$ python3 -q
>>> import numpy as np
>>> np.set_printoptions(suppress=True, linewidth=160)
>>> M = np.array([[4, 6, 4, 0, 2],
...     [2, 4, 6, 4, 0],
...     [0, 2, 4, 6, 4],
...     [4, 0, 2, 4, 6],
...     [6, 4, 0, 2, 4]])
>>> blk = np.stack([M, 5 * M, M[::-1]])
>>> np.linalg.matrix_rank(blk.reshape(3, -1))
np.int64(2)
>>> blk.shape
(3, 5, 5)
>>> round(np.abs(np.linalg.eigvals(M)).max(), 3)
np.float64(16.0)
>>> np.linalg.matrix_power(M, 4)
array([[12768, 12176, 12864, 13888, 13840],
       [13840, 12768, 12176, 12864, 13888],
       [13888, 13840, 12768, 12176, 12864],
       [12864, 13888, 13840, 12768, 12176],
       [12176, 12864, 13888, 13840, 12768]])
>>> np.allclose(M, M.T)
False
>>> (M - M.T) / 2
array([[ 0.,  2.,  2., -2., -2.],
       [-2.,  0.,  2.,  2., -2.],
       [-2., -2.,  0.,  2.,  2.],
       [ 2., -2., -2.,  0.,  2.],
       [ 2.,  2., -2., -2.,  0.]])
>>> A = np.load("a.npy")
>>> A
array([[ 0.73 ,  0.456, -0.27 ,  0.485, -0.695, -0.78 , -0.93 ,  0.77 ,  0.712, -0.797,  0.087,  0.914],
       [ 0.189, -0.679, -0.016,  0.644,  0.22 , -0.117,  1.115, -0.994, -0.685, -0.779, -0.555,  0.744],
       [ 1.513, -0.321,  0.254, -0.684, -0.433,  1.204, -0.884, -0.328,  0.669, -0.23 ,  0.64 ,  0.083],
       [ 0.496, -1.099,  0.033,  0.267, -0.465,  0.219,  0.669,  1.35 ,  0.232, -0.684,  0.828, -0.232],
       [ 0.448,  0.191,  0.31 , -0.279,  1.999,  0.411, -0.436,  0.532, -0.183, -0.354,  0.353,  0.663],
       [ 0.395, -0.367,  0.343,  0.962, -0.031, -0.224,  0.03 , -0.804,  1.179,  1.517,  0.247, -0.143]])
>>> Y = np.array([[0, 1],
...     [2, 0],
...     [3, 3],
...     [3, 2],
...     [0, 2],
...     [0, 2],
...     [2, 1],
...     [0, 3],
...     [3, 0],
...     [0, 2],
...     [0, 0],
...     [1, 0]])
>>> np.round(A @ Y, 3)
array([[ 2.747, -2.274],
       [ 1.445, -1.79 ],
       [-1.61 ,  0.121],
       [ 0.504,  3.988],
       [-0.283,  6.092],
       [ 6.635,  3.49 ]])
>>> np.round(np.einsum("ik,kj->ji", A, Y), 3)
array([[ 2.747,  1.445, -1.61 ,  0.504, -0.283,  6.635],
       [-2.274, -1.79 ,  0.121,  3.988,  6.092,  3.49 ]])
>>> np.round(np.einsum("ij->j", A), 3)
array([ 3.771, -1.819,  0.654,  1.395,  0.595,  0.713, -0.436,  0.526,  1.924, -1.327,  1.6  ,  2.029])
>>> np.linalg.matrix_rank(A @ Y)
np.int64(2)
>>> blk = np.stack([A, 5 * A, A[::-1]])
>>> np.round(np.linalg.norm(blk, axis=(1, 2)), 3)
array([ 5.83 , 29.152,  5.83 ])
>>> (blk @ A.T).shape
(3, 6, 6)
>>> np.linalg.matrix_rank(blk)
array([6, 6, 6])
>>> blk.shape
(3, 6, 12)
